>>> import numpy as np
>>> np.set_printoptions(precision=1, suppress=True, linewidth=160)
>>> M = np.load("dump.npy")
>>> M.round(1) + 0
array([[  0. ,  35.9,  16.1],
       [ -0.1,  -8.9,  -4. ],
       [  0. ,  45. ,  19.9],
       [  0.1, -17.9,  -8. ]])
>>> G = M.T @ M
>>> np.linalg.matrix_rank(G)
np.int64(3)
>>> round(np.trace(G), 1), round(float((M ** 2).sum()), 1)
(np.float64(4449.2), 4449.2)
>>> np.round(np.linalg.svd(M, compute_uv=False) ** 2, 1) + 0
array([4449.1,    0. ,    0. ])
>>> other = np.array([[1, 1], [1, -1]])
>>> rng = np.random.default_rng(21429)
>>> mat = np.kron(other, np.kron(other, other))[rng.permutation(8)][:3]
>>> mat
array([[ 1,  1,  1,  1,  1,  1,  1,  1],
       [ 1,  1, -1, -1,  1,  1, -1, -1],
       [ 1, -1, -1,  1, -1,  1,  1, -1]])
>>> # columns 1 and 4 are equal
>>> x = np.array([1, -2, 0, 3, 3, 1, -2, -1])
>>> mat @ np.ones(8)
array([8., 0., 0.])
>>> mat * x
array([[ 1, -2,  0,  3,  3,  1, -2, -1],
       [ 1, -2,  0, -3,  3,  1,  2,  1],
       [ 1,  2,  0,  3, -3,  1, -2,  1]])
>>> (mat * x).sum(axis=1)
array([3, 3, 3])
>>> x @ mat
Traceback (most recent call last):
  File "<python-input-17>", line 1, in <module>
    x @ mat
    ~~^~~~~
ValueError: matmul: Input operand 1 has a mismatch in its core dimension 0, with gufunc signature (n?,k),(k,m?)->(n?,m?) (size 3 is different from 8)
>>> np.sign((mat @ x).round(6))
array([1, 1, 1])
>>> mat @ np.eye(8)[4]
array([ 1.,  1., -1.])
>>> arr = np.array([[5, 2, 2], [-3, 3, 5], [-1, -4, -4]])
>>> arr
array([[ 5,  2,  2],
       [-3,  3,  5],
       [-1, -4, -4]])
>>> arr[3]
Traceback (most recent call last):
  File "<python-input-22>", line 1, in <module>
    arr[3]
    ~~~^^^
IndexError: index 3 is out of bounds for axis 0 with size 3
>>> np.linalg.svd(arr, compute_uv=False)
array([8.5, 6. , 0.7])
>>> arr - arr[0]
array([[ 0,  0,  0],
       [-8,  1,  3],
       [-6, -6, -6]])
>>> arr.shape
(3, 3)
>>> arr[:, 3]
Traceback (most recent call last):
  File "<python-input-26>", line 1, in <module>
    arr[:, 3]
    ~~~^^^^^^
IndexError: index 3 is out of bounds for axis 1 with size 3
>>> labels = rng.permutation(3)
>>> labels
array([1, 2, 0])
>>> other = arr[labels][:, labels]
>>> np.diag(other)
array([ 3, -4,  5])
>>> other
array([[ 3,  5, -3],
       [-4, -4, -1],
       [ 2,  2,  5]])
>>> round(float(np.linalg.det(other)), 1), np.round(np.linalg.det(arr[labels]), 1)
(36.0, np.float64(36.0))
>>> A = np.loadtxt("layer15.csv", delimiter=",")
>>> A
array([[-1.5,  1.7, -0.5,  1. ,  1.1, -0.8],
       [ 1.6, -2.4, -0.1,  0.9, -0.8, -0.7],
       [ 2. , -1.5,  1.3,  0.7, -0.2, -1.3],
       [-2.1,  2.4, -0.7,  0.1,  1. ,  0.2],
       [-1.2,  1. , -0.8,  1.3,  0.7, -0.8],
       [ 3. , -2.3,  2.1,  0.2, -0.5, -1.2]])
>>> # looks like rank 3
>>> r = np.linalg.matrix_rank(A)
>>> r
np.int64(3)
>>> N = np.linalg.svd(A)[2][r:].T
>>> [int(np.linalg.matrix_rank(A[:i])) for i in range(1, len(A) + 1)]
[1, 2, 3, 3, 3, 3]
>>> [int(np.linalg.matrix_rank(np.delete(A, i, axis=0))) for i in range(6)]
[3, 3, 3, 3, 3, 3]
>>> np.linalg.matrix_rank(A.T @ A), np.linalg.matrix_rank(A @ A.T)
(np.int64(3), np.int64(3))
>>> np.linalg.lstsq(A[:-1].T, A[-1])[2]
np.int32(3)
>>> np.round(np.trace(np.linalg.pinv(A) @ A), 1)
np.float64(3.0)
>>> np.abs(np.diag(np.linalg.qr(A)[1])) > 1e-9
array([ True,  True,  True, False, False, False])
>>> np.unique(A.round(6), axis=0).shape
(6, 6)
>>> feats = np.load("w.npy")
>>> feats
array([[ 14.9,   5.2,   0.1,   4.9],
       [-11.8,  -3.9,   0. ,  -4.1],
       [ 14.8,   4.8,   0.1,   5. ],
       [ 15. ,   5.1,   0.1,   5. ],
       [-12.2,  -3.9,   0. ,  -3.9],
       [  6. ,   2.1,  -0.1,   2.2]])
>>> proj = feats @ np.linalg.solve(feats.T @ feats, feats.T)
>>> proj.round(1) + 0
array([[ 0.7,  0.1, -0.1,  0.4,  0. ,  0. ],
       [ 0.1,  0.4, -0.3, -0.1,  0. , -0.3],
       [-0.1, -0.3,  0.7,  0.2,  0. , -0.2],
       [ 0.4, -0.1,  0.2,  0.3,  0. ,  0. ],
       [ 0. ,  0. ,  0. ,  0. ,  1. ,  0. ],
       [ 0. , -0.3, -0.2,  0. ,  0. ,  0.8]])
>>> round(float(np.trace(proj)), 1)
4.0
>>> other = np.array([[3, 1], [-3, 2], [0, -2], [-1, -3], [-2, 1], [-1, 2]])
>>> np.round(other.T @ proj.T, 1) + 0
array([[ 1.5, -0.5,  0.7,  1.2, -2. ,  0.4],
       [ 0. ,  1.2, -3.2, -1.3,  0.9,  1.5]])
>>> np.einsum("ij,ij->i", proj, proj)
array([0.7, 0.4, 0.7, 0.3, 1. , 0.8])
>>> np.vstack([proj, other.T]).shape
(8, 6)
>>> np.round(np.einsum("ik,kj->ji", proj, other), 1) + 0
array([[ 1.5, -0.5,  0.7,  1.2, -2. ,  0.4],
       [ 0. ,  1.2, -3.2, -1.3,  0.9,  1.5]])
>>> np.linalg.matrix_rank(np.vstack([proj, other.T]))
np.int64(6)
>>> np.round(proj @ other, 1) + 0
array([[ 1.5,  0. ],
       [-0.5,  1.2],
       [ 0.7, -3.2],
       [ 1.2, -1.3],
       [-2. ,  0.9],
       [ 0.4,  1.5]])
>>> np.einsum("ij->j", proj)
array([ 1.1, -0.3,  0.2,  0.9,  1. ,  0.3])
>>> T = np.stack([feats, 4 * feats, feats[::-1]])
>>> np.linalg.norm(T, axis=(1, 2))
array([ 34.8, 139.3,  34.8])
>>> T.shape
(3, 6, 4)
>>> (T @ feats.T).shape
(3, 6, 6)
>>> [round(float(x), 1) for x in np.linalg.svd(feats, compute_uv=False)[:3]]
[34.8, 0.3, 0.3]
>>> np.linalg.matrix_rank(feats, rtol=0.1)
np.int64(1)
>>> np.abs(np.linalg.svd(feats)[2][-1])
array([0.1, 0.1, 0.9, 0.3])
>>> W0 = np.load("data.npy")
>>> W0.round(1) + 0
array([[ 0.2,  0. , -0.1, -0.2, -0.2, -0.3],
       [ 0. ,  0. ,  0. ,  0. ,  0. ,  0. ],
       [-0.1,  0. ,  0. ,  0.1,  0.1,  0.1],
       [-0.2,  0. ,  0.1,  0.2,  0.2,  0.3],
       [-0.2,  0. ,  0.1,  0.2,  0.2,  0.3],
       [-0.3,  0. ,  0.1,  0.3,  0.3,  0.4]])
>>> # symmetric
>>> labels = rng.permutation(6)
>>> labels
array([5, 2, 0, 3, 4, 1])
>>> other = W0[labels][:, labels]
>>> other.round(1) + 0
array([[ 0.4,  0.1, -0.3,  0.3,  0.3,  0. ],
       [ 0.1,  0. , -0.1,  0.1,  0.1,  0. ],
       [-0.3, -0.1,  0.2, -0.2, -0.2,  0. ],
       [ 0.3,  0.1, -0.2,  0.2,  0.2,  0. ],
       [ 0.3,  0.1, -0.2,  0.2,  0.2,  0. ],
       [ 0. ,  0. ,  0. ,  0. ,  0. ,  0. ]])
>>> np.round(np.diag(other), 1) + 0
array([0.4, 0. , 0.2, 0.2, 0.2, 0. ])
>>> np.trace(other)
np.float64(1.0)
>>> T = np.stack([M, -3 * M, M[::-1]])
>>> np.linalg.matrix_rank(T.reshape(3, -1))
np.int64(2)
>>> T.sum(axis=0)
array([[  0.1, -89.7, -40.2],
       [  0.2,  62.8,  27.9],
       [ -0.2, -98.9, -43.9],
       [ -0.2,  71.7,  32.1]])
>>> np.linalg.matrix_rank(T)
array([3, 3, 3])
>>> T.shape
(3, 4, 3)
>>> (T @ M.T).shape
(3, 4, 4)
>>> Uu, sv, Vh = np.linalg.svd(W0)
>>> np.argmax(sv[:-1] / (sv[1:] + 1e-6)) + 1
np.int64(1)
>>> other = Uu[:, :1] @ np.diag(sv[:1]) @ Vh[:1]
>>> round(np.linalg.norm(W0 - other, 2), 1), round(sv[1], 1)
(np.float64(0.0), np.float64(0.0))
>>> round(float(np.abs(W0 - other).max()), 1)
0.0
>>> W = np.array([[-1, 1, 2, -1, -2],
...     [3, 1, 0, -1, 2],
...     [-3, 0, -3, -3, 1],
...     [1, -3, 1, -2, 1],
...     [3, -1, -2, 0, 1],
...     [3, 2, -1, -2, -2]])
>>> c = np.array([-2, -8, -3, 1, 2])
>>> H = np.maximum(W0 @ W + c, 0)
>>> np.linalg.matrix_rank(H)
np.int64(3)
>>> H
array([[0. , 0. , 0. , 1.9, 1.7],
       [0. , 0. , 0. , 0.9, 2. ],
       [0. , 0. , 0. , 0.5, 2.1],
       [0. , 0. , 0. , 0.1, 2.3],
       [0. , 0. , 0. , 0. , 2.3],
       [0.4, 0. , 0. , 0. , 2.4]])
>>> (H > 0).astype(int)
array([[0, 0, 0, 1, 1],
       [0, 0, 0, 1, 1],
       [0, 0, 0, 1, 1],
       [0, 0, 0, 1, 1],
       [0, 0, 0, 0, 1],
       [1, 0, 0, 0, 1]])
>>> Z = np.array([[-1, 1, 0], [-1, -1, 3], [1, 3, 1], [3, 2, 2], [-1, -3, 1]])
>>> W @ Z
array([[  1,   8,   1],
       [ -9,  -6,   3],
       [-10, -21,  -8],
       [ -4,   0, -11],
       [ -5,  -5,  -4],
       [-10,   0,  -1]])
>>> other = W0 / np.sqrt((W0 ** 2).mean(axis=1, keepdims=True))
>>> np.round(W0 - W0.mean(axis=1, keepdims=True), 1) + 0
array([[ 0.2,  0.1,  0. , -0.1, -0.1, -0.2],
       [ 0. ,  0. ,  0. ,  0. ,  0. ,  0. ],
       [-0.1,  0. ,  0. ,  0. ,  0.1,  0.1],
       [-0.2, -0.1,  0. ,  0.1,  0.1,  0.2],
       [-0.3, -0.1,  0. ,  0.1,  0.1,  0.2],
       [-0.4, -0.1,  0. ,  0.1,  0.2,  0.3]])
>>> np.linalg.norm(other, axis=1)
array([2.4, 2.4, 2.4, 2.4, 2.4, 2.4])
>>> other[4]
array([-1. ,  0.1,  0.5,  1. ,  1.2,  1.6])
>>> sv = 20 * 0.9 ** np.arange(5)
>>> m1 = rng.normal(size=(10, 5)) * rng.permutation(sv)
>>> m1
array([[-15.4,  15.5,  10.8,   0.6,  25.8],
       [ 18.8,  -1. ,  -3.6,  -1. ,  -8.2],
       [ 10.7,  13.2,  -9.7,  15.1,  -9.2],
       [  4.8, -23.9,   7.8,   0.9,  -6.3],
       [ 10.9,   1.6,   8.7,  -1.1,   6.1],
       [ -5.3,  11.3,   3.6,   7. , -17.6],
       [  8. , -17.3,   6.7,   7.4,  16.7],
       [  1.6,   3.9,   0.2,  21.3, -27. ],
       [  7.1,   1.3,   4. ,  21.6,   3.2],
       [-17.7,  23.4,  -3.7,  21.6,  27.1]])
>>> Xc = m1 - m1.mean(axis=0)
>>> Uu, sv, Vh = np.linalg.svd(Xc, full_matrices=False)
>>> np.round(np.abs(Vh[-1]), 1) + 0
array([0.4, 0.3, 0.8, 0.3, 0. ])
>>> np.round(sv ** 2 / (sv ** 2).sum(), 1) + 0
array([0.5, 0.3, 0.1, 0.1, 0. ])
>>> np.round(Vh[0] * np.sign(Vh[0, np.abs(Vh[0]).argmax()]), 1) + 0
array([-0.4,  0.4,  0. ,  0.1,  0.8])
>>> np.abs(Uu[:, 0]).argmax()
np.int64(9)
>>> np.round(Xc.mean(axis=0), 1) + 0
array([0., 0., 0., 0., 0.])
>>> E = np.loadtxt("run7.csv", delimiter=",")
>>> E.round(1) + 0
array([[-0.6,  0.6,  0. , -0.5, -0.1],
       [ 0.3, -0.2,  0.8, -0.5,  0. ],
       [ 0.5,  0. , -0.6, -0.6,  0.1],
       [ 0.3,  0.6,  0.2,  0.2,  0.7],
       [-0.4, -0.6, -0.1, -0.2,  0.7]])
>>> np.round((E + E.T) / 2, 1) + 0
array([[-0.6,  0.5,  0.3, -0.1, -0.2],
       [ 0.5, -0.2,  0.4,  0. , -0.3],
       [ 0.3,  0.4, -0.6, -0.2,  0. ],
       [-0.1,  0. , -0.2,  0.2,  0.3],
       [-0.2, -0.3,  0. ,  0.3,  0.7]])
>>> np.round(E @ E, 1) + 0
array([[ 0.4, -0.7,  0.4, -0.1, -0.4],
       [ 0. ,  0. , -0.7, -0.6, -0.4],
       [-0.8, -0.1,  0.3, -0.1, -0.4],
       [-0.2, -0.2,  0.3, -0.7,  0.6],
       [-0.3, -0.7, -0.5,  0.4,  0.3]])
>>> round(float(np.linalg.det(E)), 1)
1.0
>>> np.allclose(E, E.T)
False
>>> np.round(np.linalg.matrix_power(E, 4), 1) + 0
array([[ 0. ,  0. ,  0.9,  0.3, -0.3],
       [ 0.8,  0.4, -0.2,  0.4, -0.2],
       [-0.4,  0.9,  0. ,  0. ,  0. ],
       [-0.4, -0.2, -0.3,  0.8, -0.2],
       [ 0.1,  0. ,  0.1,  0.4,  0.9]])
>>> round(np.trace(E), 1)
np.float64(-0.5)
>>> round(float(np.abs(np.linalg.eigvals(E)).max()), 1)
1.0
